% python3 -q
>>> import numpy as np
>>> from numpy import linalg as LA
>>> np.set_printoptions(precision=2, suppress=True, linewidth=100, floatmode="fixed")
>>> def tidy(a):
...     return np.round(a, 2) + 0
... 
>>> J = np.array([[0, 0, 3, 1, 3, 2, 3, 2],
...     [0, 0, 2, 0, 0, 3, 1, 0],
...     [0, 0, 0, 1, 3, 0, 0, 2],
...     [0, 0, 0, 0, 2, 2, 2, 2],
...     [0, 0, 0, 0, 0, 3, 1, 0],
...     [0, 0, 0, 0, 0, 0, 3, 2],
...     [0, 0, 0, 0, 0, 0, 0, 1],
...     [0, 0, 0, 0, 0, 0, 0, 0]])
>>> LA.matrix_rank(J, rtol=0.1)
np.int64(5)
>>> np.argsort(-LA.norm(J, axis=0).round(6), kind="stable")[:3]
array([5, 6, 4])
>>> tidy(LA.norm(J, 2) / LA.norm(J))
np.float64(0.82)
>>> [round(float(x), 2) for x in LA.svd(J, compute_uv=False)[:3]]
[8.35, 4.31, 3.02]
>>> LA.cond(J) > 100
np.True_
>>> tidy(np.trace(LA.pinv(J) @ J))
np.float64(6.0)
>>> print(tidy(J @ LA.pinv(J) @ J))
[[0.00 0.00 3.00 1.00 3.00 2.00 3.00 2.00]
 [0.00 0.00 2.00 0.00 0.00 3.00 1.00 0.00]
 [0.00 0.00 0.00 1.00 3.00 0.00 0.00 2.00]
 [0.00 0.00 0.00 0.00 2.00 2.00 2.00 2.00]
 [0.00 0.00 0.00 0.00 0.00 3.00 1.00 0.00]
 [0.00 0.00 0.00 0.00 0.00 0.00 3.00 2.00]
 [0.00 0.00 0.00 0.00 0.00 0.00 0.00 1.00]
 [0.00 0.00 0.00 0.00 0.00 0.00 0.00 0.00]]
>>> try:
...     LA.inv(J)
... except LA.LinAlgError as e:
...     print("failed:", e)
... 
failed: Singular matrix
>>> left, sig, vt = LA.svd(J)
>>> tidy(sig)
array([8.35, 4.31, 3.02, 2.38, 0.89, 0.44, 0.00, 0.00])
>>> np.argmax(sig[:-1] / (sig[1:] + 1e-6)) + 1
np.int64(6)
>>> Y = left[:, :6] @ np.diag(sig[:6]) @ vt[:6]
>>> tidy(LA.norm(J - Y) / LA.norm(J))
np.float64(0.0)
>>> LA.matrix_rank(J, rtol=0.05)
np.int64(6)
>>> tidy(LA.norm(J - Y, 2)), tidy(sig[6])
(np.float64(0.0), np.float64(0.0))
>>> arr = np.load("layer12.npy")
>>> print(arr)
[[ 2.00 -3.00  0.00 -2.00 -3.00 -7.00 -9.00 -5.00]
 [-1.00 -3.00 -1.00 -1.00  1.00 -4.00 -8.00  3.00]
 [-1.00 -1.00  0.00  0.00  2.00  3.00  4.00 -2.00]
 [-2.00 -1.00  2.00 -3.00 -2.00  4.00 -8.00 -7.00]
 [ 3.00  2.00 -1.00  3.00  1.00  4.00 -5.00 -3.00]
 [ 0.00  0.00  0.00  0.00  0.00  0.00  3.00  0.00]
 [ 0.00  0.00  0.00  0.00  0.00 -1.00  2.00  3.00]
 [ 0.00  0.00  0.00  0.00  0.00  0.00  3.00 -2.00]]
>>> Y = arr[0, 0] * arr[1:] - np.outer(arr[1:, 0], arr[0])
>>> Y
array([[  0.00,  -9.00,  -2.00,  -4.00,  -1.00, -15.00, -25.00,   1.00],
       [  0.00,  -5.00,   0.00,  -2.00,   1.00,  -1.00,  -1.00,  -9.00],
       [  0.00,  -8.00,   4.00, -10.00, -10.00,  -6.00, -34.00, -24.00],
       [  0.00,  13.00,  -2.00,  12.00,  11.00,  29.00,  17.00,   9.00],
       [  0.00,   0.00,   0.00,   0.00,   0.00,   0.00,   6.00,   0.00],
       [  0.00,   0.00,   0.00,   0.00,   0.00,  -2.00,   4.00,   6.00],
       [  0.00,   0.00,   0.00,   0.00,   0.00,   0.00,   6.00,  -4.00]])
>>> np.flatnonzero(~Y.round(6).any(axis=1))
array([], dtype=int64)
>>> arr[:, 0] / arr[0, 0]
array([ 1.00, -0.50, -0.50, -1.00,  1.50,  0.00,  0.00,  0.00])
>>> left, sig, vt = LA.svd(arr)
>>> np.argmax(sig[:-1] / (sig[1:] + 1e-6)) + 1
np.int64(7)
>>> Y = left[:, :7] @ np.diag(sig[:7]) @ vt[:7]
>>> LA.matrix_rank(arr, rtol=0.05)
np.int64(5)
>>> tidy(LA.norm(arr - Y) / LA.norm(arr))
np.float64(0.0)
>>> rng = np.random.default_rng(531)
>>> idx = rng.permutation(8)
>>> idx
array([0, 5, 4, 2, 7, 3, 6, 1])
>>> Y = arr[idx][:, idx]
>>> np.trace(Y)
np.float64(-3.0)
>>> tidy(LA.det(Y)), tidy(LA.det(arr[idx]))
(np.float64(-6.0), np.float64(6.0))
>>> print(tidy(np.sort(np.abs(LA.eigvals(Y)))))
[0.22 0.39 0.62 1.71 1.71 2.80 3.43 3.93]
>>> m1 = np.load("dump.npy")
>>> print(m1)
[[-0.03 -3.07 -3.02  2.94 -1.03  2.93 -2.01  2.92 -0.95  1.00 -2.01  1.95]
 [ 0.01 -2.94 -2.96  2.95 -0.90  2.95 -1.98  2.96 -1.08  0.93 -1.98  2.08]
 [ 0.01 -2.99 -2.94  3.06 -0.97  2.92 -2.01  2.89 -1.05  0.93 -1.93  1.99]
 [-0.04 -3.05 -2.98  2.95 -1.01  3.05 -1.96  3.01 -1.04  1.03 -1.97  2.00]
 [-0.08 -3.04 -2.95  2.94 -1.10  2.96 -2.09  3.02 -1.05  1.05 -1.95  1.91]
 [-0.05 -3.04 -3.07  3.00 -1.05  3.04 -2.02  3.04 -0.97  0.94 -2.01  2.00]
 [ 0.07 -3.01 -3.02  3.14 -0.99  2.87 -1.99  3.03 -0.97  0.96 -1.97  1.97]
 [ 0.05 -3.10 -2.97  2.89 -0.98  2.98 -1.96  2.98 -0.99  1.04 -2.04  2.02]
 [ 0.00 -3.02 -3.04  3.07 -0.86  3.00 -1.98  3.04 -1.00  0.97 -1.94  2.03]
 [-0.02 -3.05 -2.97  2.94 -0.90  3.04 -2.03  3.06 -1.04  0.97 -1.97  2.09]
 [-0.06 -2.97 -3.02  2.97 -0.99  2.94 -1.97  3.08 -1.02  1.02 -2.09  1.93]
 [ 0.02 -3.01 -3.06  3.03 -0.97  3.06 -1.93  2.91 -1.04  1.00 -2.04  2.01]
 [-0.02 -2.98 -3.01  3.04 -1.10  2.95 -1.93  2.94 -0.97  0.88 -2.08  2.06]
 [ 0.04 -3.00 -3.06  3.01 -1.01  2.99 -2.01  2.96 -0.97  1.04 -1.99  1.90]
 [ 0.05 -3.14 -2.91  2.96 -1.09  3.11 -1.96  2.95 -1.01  1.04 -1.93  2.05]
 [ 0.95 -2.06  0.05 -0.01 -0.03 -1.93 -1.01 -1.01 -0.99 -1.08 -2.01  2.97]
 [ 0.91 -2.02 -0.06 -0.04  0.01 -2.05 -0.94 -1.00 -1.01 -1.02 -2.02  3.02]
 [ 1.04 -2.07  0.05 -0.03  0.07 -2.04 -0.97 -1.03 -1.04 -1.02 -2.04  3.00]
 [ 1.03 -1.93 -0.02  0.05  0.00 -1.97 -1.04 -0.91 -1.03 -0.94 -1.98  3.00]
 [ 1.05 -2.03  0.06  0.03  0.04 -2.04 -1.11 -1.11 -1.03 -0.97 -1.90  3.05]
 [ 1.12 -2.16 -0.04 -0.02  0.08 -1.91 -1.01 -0.87 -1.07 -1.06 -2.00  3.10]
 [ 0.98 -2.00  0.02  0.04 -0.01 -2.04 -0.97 -1.03 -1.02 -1.07 -2.21  2.99]
 [ 1.04 -1.98 -0.09  0.01  0.09 -1.97 -0.96 -0.94 -0.97 -1.03 -2.02  3.02]
 [ 0.94 -1.97  0.04  0.02 -0.04 -1.93 -0.95 -1.08 -1.00 -1.01 -1.99  2.96]
 [ 1.02 -2.00 -0.01 -0.05  0.00 -2.07 -0.99 -1.05 -0.96 -1.00 -1.94  3.04]
 [ 0.94 -1.98  0.06  0.05  0.03 -2.09 -1.08 -0.93 -1.03 -1.02 -2.07  2.96]
 [ 0.98 -2.03  0.04 -0.02  0.03 -2.04 -0.97 -0.97 -1.06 -1.04 -1.96  2.89]
 [ 1.03 -2.03  0.08 -0.07  0.02 -2.00 -1.05 -0.98 -1.05 -1.02 -1.95  3.09]
 [ 0.80 -2.04  0.06  0.06  0.06 -1.95 -1.01 -1.11 -0.95 -1.02 -1.99  3.01]
 [ 1.00 -2.02  0.03 -0.07 -0.04 -1.95 -1.11 -1.00 -1.03 -0.98 -2.01  3.09]
 [ 0.02  3.02 -2.92 -0.98 -1.00  2.00 -3.00  1.98  2.97 -1.89  2.00  1.01]
 [ 0.00  3.00 -3.01 -0.92 -0.94  2.00 -2.98  2.00  3.02 -1.96  2.11  0.97]
 [ 0.00  2.91 -3.13 -1.01 -1.02  1.99 -2.98  2.02  3.04 -2.08  1.91  1.06]
 [ 0.01  2.94 -3.06 -1.04 -1.01  2.03 -3.03  1.97  3.06 -1.96  2.02  0.95]
 [ 0.06  2.94 -2.85 -1.01 -1.03  1.98 -3.03  2.06  2.99 -2.07  2.00  0.98]
 [ 0.06  3.07 -2.97 -0.97 -0.98  1.93 -3.03  2.02  2.98 -2.10  2.04  1.03]
 [ 0.05  3.02 -2.96 -0.95 -0.99  2.01 -2.94  1.95  2.99 -1.99  1.94  0.98]
 [ 0.04  3.00 -3.02 -0.93 -1.10  2.04 -2.99  2.05  2.92 -1.98  1.94  1.01]
 [ 0.06  3.06 -3.03 -0.98 -0.91  2.03 -3.04  1.90  2.98 -1.97  2.02  1.07]
 [-0.03  3.06 -3.03 -1.00 -1.01  2.09 -2.95  1.99  3.04 -2.06  2.00  1.08]
 [ 0.02  3.00 -3.01 -1.00 -0.97  1.96 -3.00  2.02  3.01 -2.06  2.02  0.91]
 [ 0.05  3.10 -3.09 -1.14 -1.04  2.07 -3.06  1.94  3.06 -2.01  2.04  1.09]
 [ 0.05  3.06 -3.05 -1.10 -1.03  1.86 -3.03  1.99  2.96 -1.99  1.98  0.97]
 [-0.07  2.90 -3.05 -0.96 -0.92  2.05 -3.02  2.07  2.99 -1.99  1.94  1.01]
 [-0.02  3.08 -2.94 -1.18 -1.00  1.99 -3.05  1.90  3.04 -1.95  2.04  1.02]]
>>> gram = np.cov(m1, rowvar=False)
>>> np.argwhere(np.triu(np.abs(np.corrcoef(m1.T)) > 0.8, 1))
array([[ 0,  2],
       [ 0,  4],
       [ 0,  5],
       [ 0,  6],
       [ 0,  7],
       [ 0, 11],
       [ 1,  8],
       [ 1,  9],
       [ 1, 10],
       [ 2,  4],
       [ 2,  5],
       [ 2,  6],
       [ 2,  7],
       [ 2, 11],
       [ 3,  9],
       [ 4,  5],
       [ 4,  6],
       [ 4,  7],
       [ 4, 11],
       [ 5,  7],
       [ 6,  8],
       [ 6, 10],
       [ 6, 11],
       [ 8, 10],
       [ 8, 11],
       [10, 11]])
>>> np.argsort(-m1.std(axis=0).round(6), kind="stable")
array([ 1,  5,  8, 10,  3,  7,  2,  9, 11,  6,  4,  0])
>>> LA.matrix_rank(m1, rtol=0.1)
np.int64(3)
>>> data = np.load("sample19.npy")
>>> print(data)
[[-0.72 -2.90  0.24 -0.28  1.16 -1.80  3.06  1.22 -0.84 -0.78 -0.05]
 [ 0.28 -2.00  0.62  0.24 -0.85 -1.31  4.80  0.79  0.75 -4.41  0.74]
 [-0.22  0.71 -0.79 -1.35  0.27  0.96 -0.62  3.72  1.23 -1.50  3.26]
 [ 0.06  1.85 -1.46  0.20 -1.57  0.91 -4.02  1.74  0.26 -4.70 -2.37]
 [ 0.91  1.33  1.34 -0.08 -0.60 -0.20  1.95  1.67 -0.49 -2.67 -0.97]
 [ 5.11 -4.37  1.26 -0.34 -0.09 -0.43  0.11  2.58  0.35 -1.40  5.42]
 [-0.36 -1.73  0.48 -0.86 -0.76 -2.39 -1.64  2.42 -3.54 -0.84  0.65]
 [ 0.75  1.22 -2.36  0.92  1.44 -0.40  0.57  1.67 -0.14  2.43 -4.02]
 [ 5.34  2.45 -1.51 -0.44 -0.52  1.35  1.07  5.51 -1.46 -1.34 -1.94]
 [ 2.93  0.30  0.35 -1.10 -0.23  0.25 -2.32  3.38  0.67 -1.28  0.82]
 [ 0.50  2.58  0.29  1.37 -0.32  2.07 -0.09 -1.99 -0.17 -1.65 -2.15]
 [ 0.46  0.38 -1.56 -0.52 -1.33 -1.72  1.78  1.52  2.76  3.57 -0.57]
 [ 0.10  1.24 -2.63 -1.58 -1.06 -0.78  1.47 -0.39 -0.59 -0.05 -1.34]
 [-0.98  0.66  1.48  0.79 -0.44  1.84 -1.42  2.13 -0.18 -0.01  2.72]
 [-0.21 -3.27 -0.84  1.70 -1.62  1.63  2.97  0.41  0.47  0.74 -0.60]
 [-1.00  1.92  0.31 -0.20 -1.93  0.11  3.50 -3.50 -1.84  3.02  1.29]
 [ 0.94 -1.96  0.13  1.66  0.21  0.62  0.56 -1.66  0.27 -2.29 -3.89]
 [-4.87 -0.59 -0.69  0.81 -0.67 -1.89  0.50 -4.26  0.63  0.99  2.98]
 [-0.01 -3.40 -1.80  1.30  1.20 -0.18  2.37  1.11  0.69 -0.50  0.14]
 [-5.06  0.82  1.12  2.90  1.79 -0.64 -1.92  3.64  1.28 -1.11  0.07]
 [-4.37  2.11  0.30  1.15  1.82 -0.48  0.65  1.10  0.48  0.96 -0.35]
 [ 1.41 -0.47  2.67  1.99  1.58 -1.38 -2.24 -0.88  2.59 -2.57 -2.67]
 [ 2.50  3.58 -1.93 -1.35  0.71 -0.06 -4.16  1.43  0.61 -1.74  0.47]
 [ 1.48  5.80  0.26  1.76  1.21  3.05  0.11  0.28 -0.45  0.07  0.63]
 [ 0.76 -2.79  2.26  0.31 -1.01 -1.80  4.57 -1.09  1.43 -2.05 -1.30]
 [-2.65 -0.57 -0.37 -1.16  1.82  1.72  0.05  0.79 -0.08  0.26 -0.50]
 [ 5.00 -1.80  0.46  1.32 -0.13  0.02 -3.72  1.38 -1.22  0.14  0.57]
 [ 5.33  1.83 -1.43  0.16  0.29  0.58 -0.19 -2.92 -1.55 -0.08  0.28]
 [ 3.51  0.86  0.07 -0.64 -0.14 -0.64 -3.34 -0.80  1.32 -0.07 -5.39]
 [ 1.69 -2.19 -0.27  0.24  0.66  0.94 -3.00 -3.07  1.18 -2.14 -0.71]
 [-1.67  0.17 -0.62  0.64 -1.21 -0.57  2.44 -0.55 -0.25  1.65 -0.51]
 [ 6.29 -2.67 -0.02  0.32  1.47 -1.20  2.11  1.06 -4.05 -1.23 -1.65]
 [-1.55  3.18  2.09  0.54 -0.06  3.68 -1.86  1.20 -1.04 -2.36 -5.53]
 [ 1.39 -0.75  0.04  1.74  1.37  0.90 -0.91 -6.50 -1.73 -3.67 -1.44]
 [ 0.66  2.38 -1.77 -0.64 -1.65  0.62  1.50  1.48  1.28 -1.50  1.32]
 [ 4.38 -2.71 -0.55  0.00 -1.52 -1.30 -2.27  4.10 -0.15 -2.73  0.12]
 [-5.76 -2.61  1.63  0.26  1.04 -0.84  1.62 -1.06 -0.85 -3.19  0.53]
 [-1.89 -2.63  0.28  0.28 -0.73 -0.18  2.60  2.34  2.06 -1.01 -1.44]
 [ 4.20 -0.63  2.34  2.77  0.49  2.57 -1.52  0.49 -0.44  1.18  0.14]
 [-2.55 -0.40  1.52 -0.46  1.59 -2.08  2.58 -1.23  0.18  0.55 -2.61]
 [-5.89 -0.36  0.64 -1.42  0.92 -0.01  2.93 -1.75  1.75 -0.22  4.05]
 [-3.77  2.35  2.27 -1.10  0.26 -1.00 -1.87 -3.38 -1.07  0.46  2.13]
 [ 0.10 -1.98 -0.29 -0.12  1.81 -0.06 -2.68 -0.88  0.43  3.24  2.26]
 [ 3.86  0.08  1.15 -0.71 -0.32  0.17  2.63 -0.81  1.79  2.27  0.44]
 [-2.78 -1.90  0.91  0.59  0.65 -2.26  2.27 -1.72 -0.92  4.24 -0.96]
 [ 1.21  0.44 -1.83  1.16 -1.11  3.38 -4.83  1.92  0.49  1.42 -1.18]]
>>> idx = rng.permutation(11)
>>> Y = data[:, idx] * rng.choice([-1, 1], 11)
>>> Y
array([[ 3.06,  0.05, -0.72, -1.16,  0.84, -0.28,  1.22,  1.80,  0.78,  2.90, -0.24],
       [ 4.80, -0.74,  0.28,  0.85, -0.75,  0.24,  0.79,  1.31,  4.41,  2.00, -0.62],
       [-0.62, -3.26, -0.22, -0.27, -1.23, -1.35,  3.72, -0.96,  1.50, -0.71,  0.79],
       [-4.02,  2.37,  0.06,  1.57, -0.26,  0.20,  1.74, -0.91,  4.70, -1.85,  1.46],
       [ 1.95,  0.97,  0.91,  0.60,  0.49, -0.08,  1.67,  0.20,  2.67, -1.33, -1.34],
       [ 0.11, -5.42,  5.11,  0.09, -0.35, -0.34,  2.58,  0.43,  1.40,  4.37, -1.26],
       [-1.64, -0.65, -0.36,  0.76,  3.54, -0.86,  2.42,  2.39,  0.84,  1.73, -0.48],
       [ 0.57,  4.02,  0.75, -1.44,  0.14,  0.92,  1.67,  0.40, -2.43, -1.22,  2.36],
       [ 1.07,  1.94,  5.34,  0.52,  1.46, -0.44,  5.51, -1.35,  1.34, -2.45,  1.51],
       [-2.32, -0.82,  2.93,  0.23, -0.67, -1.10,  3.38, -0.25,  1.28, -0.30, -0.35],
       [-0.09,  2.15,  0.50,  0.32,  0.17,  1.37, -1.99, -2.07,  1.65, -2.58, -0.29],
       [ 1.78,  0.57,  0.46,  1.33, -2.76, -0.52,  1.52,  1.72, -3.57, -0.38,  1.56],
       [ 1.47,  1.34,  0.10,  1.06,  0.59, -1.58, -0.39,  0.78,  0.05, -1.24,  2.63],
       [-1.42, -2.72, -0.98,  0.44,  0.18,  0.79,  2.13, -1.84,  0.01, -0.66, -1.48],
       [ 2.97,  0.60, -0.21,  1.62, -0.47,  1.70,  0.41, -1.63, -0.74,  3.27,  0.84],
       [ 3.50, -1.29, -1.00,  1.93,  1.84, -0.20, -3.50, -0.11, -3.02, -1.92, -0.31],
       [ 0.56,  3.89,  0.94, -0.21, -0.27,  1.66, -1.66, -0.62,  2.29,  1.96, -0.13],
       [ 0.50, -2.98, -4.87,  0.67, -0.63,  0.81, -4.26,  1.89, -0.99,  0.59,  0.69],
       [ 2.37, -0.14, -0.01, -1.20, -0.69,  1.30,  1.11,  0.18,  0.50,  3.40,  1.80],
       [-1.92, -0.07, -5.06, -1.79, -1.28,  2.90,  3.64,  0.64,  1.11, -0.82, -1.12],
       [ 0.65,  0.35, -4.37, -1.82, -0.48,  1.15,  1.10,  0.48, -0.96, -2.11, -0.30],
       [-2.24,  2.67,  1.41, -1.58, -2.59,  1.99, -0.88,  1.38,  2.57,  0.47, -2.67],
       [-4.16, -0.47,  2.50, -0.71, -0.61, -1.35,  1.43,  0.06,  1.74, -3.58,  1.93],
       [ 0.11, -0.63,  1.48, -1.21,  0.45,  1.76,  0.28, -3.05, -0.07, -5.80, -0.26],
       [ 4.57,  1.30,  0.76,  1.01, -1.43,  0.31, -1.09,  1.80,  2.05,  2.79, -2.26],
       [ 0.05,  0.50, -2.65, -1.82,  0.08, -1.16,  0.79, -1.72, -0.26,  0.57,  0.37],
       [-3.72, -0.57,  5.00,  0.13,  1.22,  1.32,  1.38, -0.02, -0.14,  1.80, -0.46],
       [-0.19, -0.28,  5.33, -0.29,  1.55,  0.16, -2.92, -0.58,  0.08, -1.83,  1.43],
       [-3.34,  5.39,  3.51,  0.14, -1.32, -0.64, -0.80,  0.64,  0.07, -0.86, -0.07],
       [-3.00,  0.71,  1.69, -0.66, -1.18,  0.24, -3.07, -0.94,  2.14,  2.19,  0.27],
       [ 2.44,  0.51, -1.67,  1.21,  0.25,  0.64, -0.55,  0.57, -1.65, -0.17,  0.62],
       [ 2.11,  1.65,  6.29, -1.47,  4.05,  0.32,  1.06,  1.20,  1.23,  2.67,  0.02],
       [-1.86,  5.53, -1.55,  0.06,  1.04,  0.54,  1.20, -3.68,  2.36, -3.18, -2.09],
       [-0.91,  1.44,  1.39, -1.37,  1.73,  1.74, -6.50, -0.90,  3.67,  0.75, -0.04],
       [ 1.50, -1.32,  0.66,  1.65, -1.28, -0.64,  1.48, -0.62,  1.50, -2.38,  1.77],
       [-2.27, -0.12,  4.38,  1.52,  0.15,  0.00,  4.10,  1.30,  2.73,  2.71,  0.55],
       [ 1.62, -0.53, -5.76, -1.04,  0.85,  0.26, -1.06,  0.84,  3.19,  2.61, -1.63],
       [ 2.60,  1.44, -1.89,  0.73, -2.06,  0.28,  2.34,  0.18,  1.01,  2.63, -0.28],
       [-1.52, -0.14,  4.20, -0.49,  0.44,  2.77,  0.49, -2.57, -1.18,  0.63, -2.34],
       [ 2.58,  2.61, -2.55, -1.59, -0.18, -0.46, -1.23,  2.08, -0.55,  0.40, -1.52],
       [ 2.93, -4.05, -5.89, -0.92, -1.75, -1.42, -1.75,  0.01,  0.22,  0.36, -0.64],
       [-1.87, -2.13, -3.77, -0.26,  1.07, -1.10, -3.38,  1.00, -0.46, -2.35, -2.27],
       [-2.68, -2.26,  0.10, -1.81, -0.43, -0.12, -0.88,  0.06, -3.24,  1.98,  0.29],
       [ 2.63, -0.44,  3.86,  0.32, -1.79, -0.71, -0.81, -0.17, -2.27, -0.08, -1.15],
       [ 2.27,  0.96, -2.78, -0.65,  0.92,  0.59, -1.72,  2.26, -4.24,  1.90, -0.91],
       [-4.83,  1.18,  1.21,  1.11, -0.49,  1.16,  1.92, -3.38, -1.42, -0.44,  1.83]])
>>> left, _, vt = LA.svd(data.T @ Y)
>>> tidy(LA.lstsq(data, Y)[0])
array([[ 0.00,  0.00,  1.00,  0.00,  0.00,  0.00,  0.00,  0.00,  0.00,  0.00,  0.00],
       [ 0.00,  0.00,  0.00,  0.00,  0.00,  0.00,  0.00,  0.00,  0.00, -1.00,  0.00],
       [ 0.00,  0.00,  0.00,  0.00,  0.00,  0.00,  0.00,  0.00,  0.00,  0.00, -1.00],
       [ 0.00,  0.00,  0.00,  0.00,  0.00,  1.00,  0.00,  0.00,  0.00,  0.00,  0.00],
       [ 0.00,  0.00,  0.00, -1.00,  0.00,  0.00,  0.00,  0.00,  0.00,  0.00,  0.00],
       [ 0.00,  0.00,  0.00,  0.00,  0.00,  0.00,  0.00, -1.00,  0.00,  0.00,  0.00],
       [ 1.00,  0.00,  0.00,  0.00,  0.00,  0.00,  0.00,  0.00,  0.00,  0.00,  0.00],
       [ 0.00,  0.00,  0.00,  0.00,  0.00,  0.00,  1.00,  0.00,  0.00,  0.00,  0.00],
       [ 0.00,  0.00,  0.00,  0.00, -1.00,  0.00,  0.00,  0.00,  0.00,  0.00,  0.00],
       [ 0.00,  0.00,  0.00,  0.00,  0.00,  0.00,  0.00,  0.00, -1.00,  0.00,  0.00],
       [ 0.00, -1.00,  0.00,  0.00,  0.00,  0.00,  0.00,  0.00,  0.00,  0.00,  0.00]])
>>> idx
array([ 6, 10,  0,  4,  8,  3,  7,  5,  9,  1,  2])
